$ ipython --no-banner

In [1]: import numpy as np

In [2]: np.set_printoptions(suppress=True, linewidth=120)

In [3]: def rd(a):
   ...:     return np.round(a, 3) + 0
   ...: 

In [4]: m1 = np.loadtxt("case10.csv", delimiter=",")

In [5]: m1
Out[5]: 
array([[13.,  0., 15.],
       [ 0., 12.,  0.],
       [ 0.,  8.,  0.],
       [ 0.,  8.,  0.],
       [ 0., 12.,  0.],
       [ 0.,  2.,  0.],
       [10.,  0., 12.],
       [ 7.,  0.,  9.],
       [ 7.,  0.,  9.],
       [ 0., 10.,  0.],
       [ 0., 12.,  0.],
       [ 7.,  0.,  9.],
       [10.,  0., 12.],
       [ 0.,  8.,  0.],
       [ 0.,  6.,  0.],
       [ 7.,  0.,  9.],
       [10.,  0., 12.],
       [ 1.,  0.,  3.],
       [ 4.,  0.,  6.]])

In [6]: Xs = (m1 - m1.mean(axis=0)) / m1.std(axis=0)

In [7]: np.argwhere(np.abs(Xs) > 2)
Out[7]: array([[0, 0]])

In [8]: coef = np.linalg.lstsq(np.delete(Xs, 2, axis=1), Xs[:, 2])[0]

In [9]: np.abs(coef).argmax()
Out[9]: np.int64(0)

In [10]: rd(coef)
Out[10]: array([ 0.911, -0.11 ])

In [11]: rd(1 - np.var(Xs[:, 2] - np.delete(Xs, 2, axis=1) @ coef))
Out[11]: np.float64(0.995)

In [12]: Y = np.array([[-1, 2], [-2, 2]])

In [13]: E = np.tile(Y, (2, 2))

In [14]: E
Out[14]: 
array([[-1,  2, -1,  2],
       [-2,  2, -2,  2],
       [-1,  2, -1,  2],
       [-2,  2, -2,  2]])

In [15]: U, s, Vh = np.linalg.svd(E)

In [16]: evecs = Vh[:(s > 1e-8).sum()]

In [17]: rng = np.random.default_rng(5762)

In [18]: vec = E[0] + 4 * E[3] + rng.integers(2) * np.eye(4)[2]

In [19]: vec
Out[19]: array([-9., 10., -9., 10.])

In [20]: np.linalg.matrix_rank(np.vstack([E, vec]))
Out[20]: np.int64(2)

In [21]: print(rd(evecs.T @ evecs))
[[0.5 0.  0.5 0. ]
 [0.  0.5 0.  0.5]
 [0.5 0.  0.5 0. ]
 [0.  0.5 0.  0.5]]

In [22]: print(rd(np.diag(evecs.T @ evecs)))
[0.5 0.5 0.5 0.5]

In [23]: U, s, Vh = np.linalg.svd(E)

In [24]: print(rd(s))
[7.123 1.123 0.    0.   ]

In [25]: Y = U[:, :2] @ np.diag(s[:2]) @ Vh[:2]

In [26]: np.linalg.matrix_rank(Y)
Out[26]: np.int64(2)

In [27]: rd(Y)
Out[27]: 
array([[-1.,  2., -1.,  2.],
       [-2.,  2., -2.,  2.],
       [-1.,  2., -1.,  2.],
       [-2.,  2., -2.,  2.]])

In [28]: np.linalg.matrix_rank(E, rtol=0.05)
Out[28]: np.int64(2)

In [29]: mat = np.load("block1.npy")

In [30]: mat
Out[30]: 
array([[-0.488,  0.585, -1.844],
       [ 0.585,  0.888,  0.254],
       [-1.844,  0.254,  0.6  ]])

In [31]: U, s, Vh = np.linalg.svd(mat, full_matrices=False)

In [32]: U.shape, s.shape, Vh.shape
Out[32]: ((3, 3), (3,), (3, 3))

In [33]: rd(U.T @ mat @ Vh.T)
Out[33]: 
array([[2., 0., 0.],
       [0., 2., 0.],
       [0., 0., 1.]])

In [34]: np.allclose(U * s @ Vh, mat)
Out[34]: True

In [35]: print(rd(U.T @ U))
[[1. 0. 0.]
 [0. 1. 0.]
 [0. 0. 1.]]

In [36]: rd(np.sqrt((s ** 2).sum())), rd(np.linalg.norm(mat))
Out[36]: (np.float64(3.0), np.float64(3.0))

In [37]: feats = np.loadtxt("layer17.csv", delimiter=",")

In [38]: feats
Out[38]: 
array([[  7.863,   5.931,   6.748],
       [ 10.007,   3.118,   8.734],
       [-14.922,   0.609,   9.001],
       [ 10.607,   5.082,   5.684],
       [  9.513,   5.723,   9.545],
       [ -0.377,   5.626,   3.624],
       [  9.895,   6.777,   5.627],
       [ -1.14 ,   7.35 ,   7.483],
       [-14.242,   3.112,   9.334],
       [  8.732,   5.899,   7.473],
       [  9.292,   5.797,   6.349],
       [  9.673,   7.694,   6.459],
       [ -0.366,   8.778,   5.459],
       [-14.29 ,   0.913,  10.19 ],
       [  9.618,   6.598,   6.924],
       [-14.999,   1.223,   7.987]])

In [39]: D = np.linalg.norm(feats[:, None] - feats[None], axis=-1)

In [40]: np.unravel_index(D.round(6).argmax(), D.shape)
Out[40]: (np.int64(2), np.int64(3))

In [41]: D[6].round(6).argsort(kind="stable")[:4]
Out[41]: array([ 6, 11, 14, 10])

In [42]: (D + 1e9 * np.eye(16)).round(6).argmin(axis=1)
Out[42]: array([ 9,  4, 15, 10,  9, 12, 11, 12, 13,  0, 14, 14,  7,  2, 10,  2])

In [43]: rd(D[:5, :5])
Out[43]: 
array([[ 0.   ,  4.056, 23.507,  3.063,  3.254],
       [ 4.056,  0.   , 25.056,  3.677,  2.773],
       [23.507, 25.056,  0.   , 26.129, 24.97 ],
       [ 3.063,  3.677, 26.129,  0.   ,  4.064],
       [ 3.254,  2.773, 24.97 ,  4.064,  0.   ]])

In [44]: A = np.array([[5, -6, 4, -5], [4, 4, 0, 3], [9, 3, 12, 5], [6, 4, 6, -2]])

In [45]: A
Out[45]: 
array([[ 5, -6,  4, -5],
       [ 4,  4,  0,  3],
       [ 9,  3, 12,  5],
       [ 6,  4,  6, -2]])

In [46]: print(rd(np.linalg.norm(A, axis=0)))
[12.57   8.775 14.     7.937]

In [47]: rd(np.linalg.norm(A) ** 2 / np.linalg.norm(A, 2) ** 2)
Out[47]: np.float64(1.38)

In [48]: rd(np.linalg.norm(A[1], 1)), rd(np.linalg.norm(A[1], np.inf))
Out[48]: (np.float64(11.0), np.float64(4.0))

In [49]: A[1] @ A[2]
Out[49]: np.int64(63)

In [50]: np.linalg.norm(A, axis=2)
AxisError: axis 2 is out of bounds for array of dimension 2


In [51]: Y = np.array([[-3, 0], [0, -3]])

In [52]: data = np.kron(np.eye(2, dtype=int), Y)

In [53]: data
Out[53]: 
array([[-3,  0,  0,  0],
       [ 0, -3,  0,  0],
       [ 0,  0, -3,  0],
       [ 0,  0,  0, -3]])

In [54]: Y = np.linalg.inv(data)

In [55]: rd(np.linalg.det(data) * Y)
Out[55]: 
array([[-27.,   0.,   0.,   0.],
       [  0., -27.,   0.,   0.],
       [  0.,   0., -27.,   0.],
       [  0.,   0.,   0., -27.]])

In [56]: print(rd(np.linalg.inv(Y)))
[[-3.  0.  0.  0.]
 [ 0. -3.  0.  0.]
 [ 0.  0. -3.  0.]
 [ 0.  0.  0. -3.]]

In [57]: rd(np.linalg.det(data) * np.linalg.det(Y))
Out[57]: np.float64(1.0)

In [58]: print(rd(Y))
[[-0.333  0.     0.     0.   ]
 [ 0.    -0.333  0.     0.   ]
 [ 0.     0.    -0.333  0.   ]
 [ 0.     0.     0.    -0.333]]

In [59]: Y = data / np.sqrt((data ** 2).mean(axis=1, keepdims=True))

In [60]: data - data.mean(axis=1, keepdims=True)
Out[60]: 
array([[-2.25,  0.75,  0.75,  0.75],
       [ 0.75, -2.25,  0.75,  0.75],
       [ 0.75,  0.75, -2.25,  0.75],
       [ 0.75,  0.75,  0.75, -2.25]])

In [61]: rd(np.linalg.norm(Y, axis=1))
Out[61]: array([2., 2., 2., 2.])

In [62]: W0 = rng.normal(size=(15, 3)) + 3 * np.array([3, 2, 2])

In [63]: rd(W0)
Out[63]: 
array([[10.823,  4.998,  5.596],
       [ 8.122,  6.217,  5.173],
       [ 8.71 ,  5.412,  7.916],
       [ 8.824,  6.778,  5.974],
       [10.218,  5.022,  5.124],
       [10.227,  5.719,  6.234],
       [ 9.939,  5.091,  6.67 ],
       [ 8.647,  6.029,  6.047],
       [ 8.37 ,  5.748,  6.56 ],
       [10.047,  5.56 ,  4.725],
       [ 8.975,  7.84 ,  7.644],
       [ 8.53 ,  6.52 ,  7.72 ],
       [ 8.846,  4.071,  6.03 ],
       [ 9.387,  6.671,  5.832],
       [ 8.526,  5.972,  5.244]])

In [64]: W2 = W0[[7, 9]].astype(float)

In [65]: for _ in range(6):
    ...:     z = np.linalg.norm(W0[:, None] - W2, axis=-1).argmin(axis=1)
    ...:     W2 = np.array([W0[z == j].mean(axis=0) for j in range(2)])
    ...: 

In [66]: z
Out[66]: array([1, 0, 0, 0, 1, 1, 1, 0, 0, 1, 0, 0, 1, 0, 0])

In [67]: rd(W2)
Out[67]: 
array([[ 8.677,  6.354,  6.457],
       [10.017,  5.077,  5.73 ]])

In [68]: np.bincount(z)
Out[68]: array([9, 6])

In [69]: rd(W2[1] - W2[0])
Out[69]: array([ 1.34 , -1.277, -0.727])
